$ ipython --no-banner

In [1]: import numpy as np

In [2]: np.set_printoptions(suppress=True, linewidth=200)

In [3]: mat = np.loadtxt("layer11.csv", delimiter=",")

In [4]: mat
Out[4]: 
array([[ 41., -22.,  38.,  29.,  29.,  -5.],
       [-22.,  61., -16., -53., -35.,   3.],
       [ 38., -16.,  93.,   7.,  29.,  33.],
       [ 29., -53.,   7.,  65.,  43., -20.],
       [ 29., -35.,  29.,  43.,  86.,   1.],
       [ -5.,   3.,  33., -20.,   1.,  45.]])

In [5]: L = np.linalg.cholesky(mat)

In [6]: np.round(np.diag(L) ** 2, 2)
Out[6]: array([41.  , 49.2 , 57.39, 11.23, 50.64, 16.36])

In [7]: w, vecs = np.linalg.eigh(mat)

In [8]: x = np.array([-2, -6, 2, -7, 8, 4])

In [9]: x @ mat @ x
Out[9]: np.float64(8049.0)

In [10]: np.round(x @ mat @ x / (x @ x), 2), round(float(w[0]), 2), np.round(w[-1], 2)
Out[10]: (np.float64(46.53), 4.74, np.float64(192.45))

In [11]: arr = np.load("x.npy")

In [12]: arr
Out[12]: 
array([[0, 0, 0, 0],
       [0, 0, 1, 0],
       [0, 1, 0, 0],
       [0, 0, 0, 0]])

In [13]: w, vecs = np.linalg.eigh(arr)

In [14]: x = np.array([-8, 1, 5, -5])

In [15]: np.round(vecs * np.abs(w) @ vecs.T, 2) + 0
Out[15]: 
array([[0., 0., 0., 0.],
       [0., 1., 0., 0.],
       [0., 0., 1., 0.],
       [0., 0., 0., 0.]])

In [16]: (np.sign(vecs[:, -1].round(6)) == np.sign(vecs[0, -1].round(6))).astype(int)
Out[16]: array([1, 0, 0, 1])

In [17]: x @ arr @ x
Out[17]: np.int64(10)

In [18]: round(float(x @ arr @ x / (x @ x)), 2), w[0], w[-1]
Out[18]: (0.09, np.float64(-1.0), np.float64(1.0))

In [19]: print(np.round(vecs * np.maximum(w, 0) @ vecs.T, 2))
[[0.  0.  0.  0. ]
 [0.  0.5 0.5 0. ]
 [0.  0.5 0.5 0. ]
 [0.  0.  0.  0. ]]

In [20]: np.allclose(arr @ arr.T, arr.T @ arr)
Out[20]: True

In [21]: print(np.allclose(arr, arr.T))
True

In [22]: print(arr @ arr)
[[0 0 0 0]
 [0 1 0 0]
 [0 0 1 0]
 [0 0 0 0]]

In [23]: (arr + arr.T) / 2
Out[23]: 
array([[0., 0., 0., 0.],
       [0., 0., 1., 0.],
       [0., 1., 0., 0.],
       [0., 0., 0., 0.]])

In [24]: np.trace(arr)
Out[24]: np.int64(0)

In [25]: U, s, vt = np.linalg.svd(arr)

In [26]: vecs = vt[:(s > 1e-8).sum()]

In [27]: rng = np.random.default_rng(48)

In [28]: x = arr[1] + 5 * arr[0] + rng.integers(2) * np.eye(4)[0]

In [29]: print(x)
[0. 0. 1. 0.]

In [30]: np.linalg.matrix_rank(np.vstack([arr, x]))
Out[30]: np.int64(2)

In [31]: np.diag(vecs.T @ vecs)
Out[31]: array([0., 1., 1., 0.])

In [32]: print(vecs.T @ vecs)
[[0. 0. 0. 0.]
 [0. 1. 0. 0.]
 [0. 0. 1. 0.]
 [0. 0. 0. 0.]]

In [33]: np.allclose(vecs.T @ vecs @ x, x)
Out[33]: True

In [34]: X = np.load("run9.npy")

In [35]: X
Out[35]: 
array([[13, 13,  6, 10, 10,  9,  7,  7, 11],
       [ 5,  4,  2,  3,  5,  2,  1,  3,  3],
       [ 3,  3,  1,  4,  2,  0,  2,  3,  1],
       [ 2,  2,  0,  0,  3,  1,  3,  4,  1],
       [ 4,  5,  1,  8,  3,  0,  4,  3,  2],
       [10, 11,  9,  2, 12, 11,  7, 12,  5],
       [10, 11,  9,  2, 12, 11,  7, 12,  5],
       [ 7,  6,  4,  4,  7,  9,  3,  3,  7],
       [ 5,  7,  3,  3,  7,  3,  4,  7,  5],
       [ 4,  7,  3,  7,  5,  2,  3,  3,  5],
       [ 9,  8,  3,  9,  8,  4,  6,  6,  4],
       [ 8,  6,  3,  5,  7,  4,  4,  6,  3],
       [ 4, 11,  8,  8, 10,  7,  5,  8,  6],
       [ 6,  6,  2,  7,  6,  2,  3,  3,  4],
       [10, 14, 10,  5, 17, 12,  8, 15,  8],
       [ 0,  0,  0,  0,  0,  0,  0,  0,  0],
       [ 8,  7,  3,  4,  4,  2,  5,  7,  3],
       [ 7, 10,  7,  1, 10,  8,  8, 13,  4],
       [ 5, 11,  8,  4, 12,  8,  6, 12,  6],
       [21, 23, 15, 12, 23, 15, 11, 21, 13],
       [ 6,  8,  4,  7,  6,  2,  3,  6,  5],
       [ 2,  2,  0,  0,  3,  1,  3,  4,  1],
       [ 2,  3,  2,  3,  2,  5,  1,  0,  5],
       [12, 16, 10, 11, 17, 13,  9, 15, 11],
       [ 3,  5,  3,  3,  4,  2,  1,  3,  4],
       [ 0,  0,  0,  0,  0,  0,  0,  0,  0],
       [ 0,  4,  5,  1,  5,  5,  2,  5,  1]])

In [36]: Ac = X - X.mean(axis=0)

In [37]: U, s, vt = np.linalg.svd(Ac, full_matrices=False)

In [38]: round((s ** 2).sum() ** 2 / (s ** 4).sum(), 2)
Out[38]: np.float64(1.33)

In [39]: np.round(vt[0] * np.sign(vt[0, np.abs(vt[0]).argmax()]), 2)
Out[39]: array([0.35, 0.42, 0.3 , 0.18, 0.44, 0.34, 0.22, 0.41, 0.24])

In [40]: print(s.round(2))
[62.37 18.05 11.09  9.35  5.03  4.72  4.43  1.91  0.03]

In [41]: np.round(Ac.mean(axis=0), 2) + 0
Out[41]: array([0., 0., 0., 0., 0., 0., 0., 0., 0.])

In [42]: np.abs(U[:, 0]).argmax()
Out[42]: np.int64(19)

In [43]: U, s, vt = np.linalg.svd(X)

In [44]: s.round(2)
Out[44]: array([109.39,  18.76,  11.19,   9.42,   5.24,   4.83,   4.43,   1.91,   0.03])

In [45]: other = U[:, :8] @ np.diag(s[:8]) @ vt[:8]

In [46]: print(round(np.linalg.norm(X - other, 2), 2), round(s[8], 2))
0.03 0.03

In [47]: print(round(np.linalg.norm(X - other) / np.linalg.norm(X), 2))
0.0

In [48]: np.linalg.matrix_rank(other)
Out[48]: np.int64(8)

In [49]: feats = np.loadtxt("sample8.csv", delimiter=",")

In [50]: feats.round(2)
Out[50]: 
array([[ 0.7 , -0.3 , -0.21, -0.07,  0.21, -0.07, -0.3 ,  0.35, -0.26,  0.21],
       [-0.3 ,  0.7 , -0.21, -0.07,  0.21, -0.07, -0.3 ,  0.35, -0.26,  0.21],
       [-0.21, -0.21,  0.85, -0.05,  0.15, -0.05, -0.21,  0.24, -0.18,  0.15],
       [-0.07, -0.07, -0.05,  0.98,  0.05, -0.02, -0.07,  0.08, -0.06,  0.05],
       [ 0.21,  0.21,  0.15,  0.05,  0.85,  0.05,  0.21, -0.24,  0.18, -0.15],
       [-0.07, -0.07, -0.05, -0.02,  0.05,  0.98, -0.07,  0.08, -0.06,  0.05],
       [-0.3 , -0.3 , -0.21, -0.07,  0.21, -0.07,  0.7 ,  0.35, -0.26,  0.21],
       [ 0.35,  0.35,  0.24,  0.08, -0.24,  0.08,  0.35,  0.6 ,  0.3 , -0.24],
       [-0.26, -0.26, -0.18, -0.06,  0.18, -0.06, -0.26,  0.3 ,  0.78,  0.18],
       [ 0.21,  0.21,  0.15,  0.05, -0.15,  0.05,  0.21, -0.24,  0.18,  0.85]])

In [51]: w, vecs = np.linalg.eigh(feats)

In [52]: x = np.array([2, 4, 3, 5, 3, 5, 0, -3, 3, 1])

In [53]: round(float(x @ feats @ x / (x @ x)), 2), w[0], round(w[-1], 2)
Out[53]: (0.47, np.float64(-1.0), np.float64(1.0))

In [54]: round(float(x @ feats @ x), 2)
Out[54]: 50.75

In [55]: np.round(np.abs(feats).sum(axis=1).max(), 2), round(float(np.abs(w).max()), 2)
Out[55]: (np.float64(2.83), 1.0)

In [56]: np.round(np.linalg.norm(feats, axis=0), 2)
Out[56]: array([1., 1., 1., 1., 1., 1., 1., 1., 1., 1.])

In [57]: t = np.radians(132)

In [58]: R = np.eye(10)

In [59]: R[2, 2] = R[8, 8] = np.cos(t)

In [60]: R[2, 8], R[8, 2] = -np.sin(t), np.sin(t)

In [61]: print(R.round(2))
[[ 1.    0.    0.    0.    0.    0.    0.    0.    0.    0.  ]
 [ 0.    1.    0.    0.    0.    0.    0.    0.    0.    0.  ]
 [ 0.    0.   -0.67  0.    0.    0.    0.    0.   -0.74  0.  ]
 [ 0.    0.    0.    1.    0.    0.    0.    0.    0.    0.  ]
 [ 0.    0.    0.    0.    1.    0.    0.    0.    0.    0.  ]
 [ 0.    0.    0.    0.    0.    1.    0.    0.    0.    0.  ]
 [ 0.    0.    0.    0.    0.    0.    1.    0.    0.    0.  ]
 [ 0.    0.    0.    0.    0.    0.    0.    1.    0.    0.  ]
 [ 0.    0.    0.74  0.    0.    0.    0.    0.   -0.67  0.  ]
 [ 0.    0.    0.    0.    0.    0.    0.    0.    0.    1.  ]]

In [62]: other = feats @ R.T

In [63]: print(np.round(np.linalg.det(R), 2), round(float(np.trace(R)), 2))
1.0 6.66

In [64]: print(other.round(2) + 0)
[[ 0.7  -0.3   0.33 -0.07  0.21 -0.07 -0.3   0.35  0.02  0.21]
 [-0.3   0.7   0.33 -0.07  0.21 -0.07 -0.3   0.35  0.02  0.21]
 [-0.21 -0.21 -0.44 -0.05  0.15 -0.05 -0.21  0.24  0.75  0.15]
 [-0.07 -0.07  0.08  0.98  0.05 -0.02 -0.07  0.08  0.    0.05]
 [ 0.21  0.21 -0.23  0.05  0.85  0.05  0.21 -0.24 -0.01 -0.15]
 [-0.07 -0.07  0.08 -0.02  0.05  0.98 -0.07  0.08  0.    0.05]
 [-0.3  -0.3   0.33 -0.07  0.21 -0.07  0.7   0.35  0.02  0.21]
 [ 0.35  0.35 -0.38  0.08 -0.24  0.08  0.35  0.6  -0.02 -0.24]
 [-0.26 -0.26 -0.46 -0.06  0.18 -0.06 -0.26  0.3  -0.66  0.18]
 [ 0.21  0.21 -0.23  0.05 -0.15  0.05  0.21 -0.24 -0.01  0.85]]

In [65]: print(np.round(np.linalg.svd(feats, compute_uv=False), 2), np.round(np.linalg.svd(other, compute_uv=False), 2))
[1. 1. 1. 1. 1. 1. 1. 1. 1. 1.] [1. 1. 1. 1. 1. 1. 1. 1. 1. 1.]

In [66]: np.allclose(np.linalg.norm(feats, axis=1), np.linalg.norm(other, axis=1))
Out[66]: True

In [67]: np.round(np.abs(other - feats).max(axis=0), 2)
Out[67]: array([0.  , 0.  , 1.29, 0.  , 0.  , 0.  , 0.  , 0.  , 1.44, 0.  ])

In [68]: np.round(np.linalg.svd(other, compute_uv=False), 2)
Out[68]: array([1., 1., 1., 1., 1., 1., 1., 1., 1., 1.])

In [69]: np.round(np.linalg.pinv(other), 2) + 0
Out[69]: 
array([[ 0.7 , -0.3 , -0.21, -0.07,  0.21, -0.07, -0.3 ,  0.35, -0.26,  0.21],
       [-0.3 ,  0.7 , -0.21, -0.07,  0.21, -0.07, -0.3 ,  0.35, -0.26,  0.21],
       [ 0.33,  0.33, -0.44,  0.08, -0.23,  0.08,  0.33, -0.38, -0.46, -0.23],
       [-0.07, -0.07, -0.05,  0.98,  0.05, -0.02, -0.07,  0.08, -0.06,  0.05],
       [ 0.21,  0.21,  0.15,  0.05,  0.85,  0.05,  0.21, -0.24,  0.18, -0.15],
       [-0.07, -0.07, -0.05, -0.02,  0.05,  0.98, -0.07,  0.08, -0.06,  0.05],
       [-0.3 , -0.3 , -0.21, -0.07,  0.21, -0.07,  0.7 ,  0.35, -0.26,  0.21],
       [ 0.35,  0.35,  0.24,  0.08, -0.24,  0.08,  0.35,  0.6 ,  0.3 , -0.24],
       [ 0.02,  0.02,  0.75,  0.  , -0.01,  0.  ,  0.02, -0.02, -0.66, -0.01],
       [ 0.21,  0.21,  0.15,  0.05, -0.15,  0.05,  0.21, -0.24,  0.18,  0.85]])

In [70]: other = feats + rng.integers(-2, 3, (10, 1)) @ rng.integers(-2, 3, (1, 10))

In [71]: other.round(2)
Out[71]: 
array([[-1.3 , -1.3 , -0.21,  1.93,  0.21, -1.07, -1.3 , -1.65,  0.74, -1.79],
       [-0.3 ,  0.7 , -0.21, -0.07,  0.21, -0.07, -0.3 ,  0.35, -0.26,  0.21],
       [-0.21, -0.21,  0.85, -0.05,  0.15, -0.05, -0.21,  0.24, -0.18,  0.15],
       [ 1.93,  0.93, -0.05, -1.02,  0.05,  0.98,  0.93,  2.08, -1.06,  2.05],
       [ 0.21,  0.21,  0.15,  0.05,  0.85,  0.05,  0.21, -0.24,  0.18, -0.15],
       [-4.07, -2.07, -0.05,  3.98,  0.05, -1.02, -2.07, -3.92,  1.94, -3.95],
       [ 1.7 ,  0.7 , -0.21, -2.07,  0.21,  0.93,  1.7 ,  2.35, -1.26,  2.21],
       [ 4.35,  2.35,  0.24, -3.92, -0.24,  2.08,  2.35,  4.6 , -1.7 ,  3.76],
       [ 1.74,  0.74, -0.18, -2.06,  0.18,  0.94,  0.74,  2.3 , -0.22,  2.18],
       [ 4.21,  2.21,  0.15, -3.95, -0.15,  2.05,  2.21,  3.76, -1.82,  4.85]])

In [72]: np.abs(other - feats).sum(axis=1)
Out[72]: array([12.,  0.,  0., 12.,  0., 24., 12., 24., 12., 24.])

In [73]: print(np.round(other - feats, 2))
[[-2. -1.  0.  2.  0. -1. -1. -2.  1. -2.]
 [ 0.  0.  0.  0.  0.  0.  0.  0.  0.  0.]
 [ 0.  0.  0.  0.  0.  0.  0.  0.  0.  0.]
 [ 2.  1.  0. -2.  0.  1.  1.  2. -1.  2.]
 [ 0.  0.  0.  0.  0.  0.  0.  0.  0.  0.]
 [-4. -2.  0.  4.  0. -2. -2. -4.  2. -4.]
 [ 2.  1.  0. -2.  0.  1.  1.  2. -1.  2.]
 [ 4.  2.  0. -4.  0.  2.  2.  4. -2.  4.]
 [ 2.  1.  0. -2.  0.  1.  1.  2. -1.  2.]
 [ 4.  2.  0. -4.  0.  2.  2.  4. -2.  4.]]

In [74]: W0 = np.load("mat.npy")

In [75]: W0
Out[75]: 
array([[-4.,  3.,  0.,  0.],
       [ 3., -2.,  3.,  0.],
       [ 0.,  3.,  1.,  3.],
       [ 0.,  0.,  3.,  5.]])

In [76]: w, vecs = np.linalg.eigh(W0)

In [77]: x = np.array([2, 1, 2, 2])

In [78]: x @ W0 @ x
Out[78]: np.float64(54.0)

In [79]: round(x @ W0 @ x / (x @ x), 2), round(float(w[0]), 2), np.round(w[-1], 2)
Out[79]: (np.float64(4.15), -6.67, np.float64(6.89))

In [80]: print(np.round(vecs * np.abs(w) @ vecs.T, 2))
[[ 4.44 -2.07  1.    0.01]
 [-2.07  4.06 -0.39  1.04]
 [ 1.   -0.39  3.71  2.03]
 [ 0.01  1.04  2.03  5.37]]
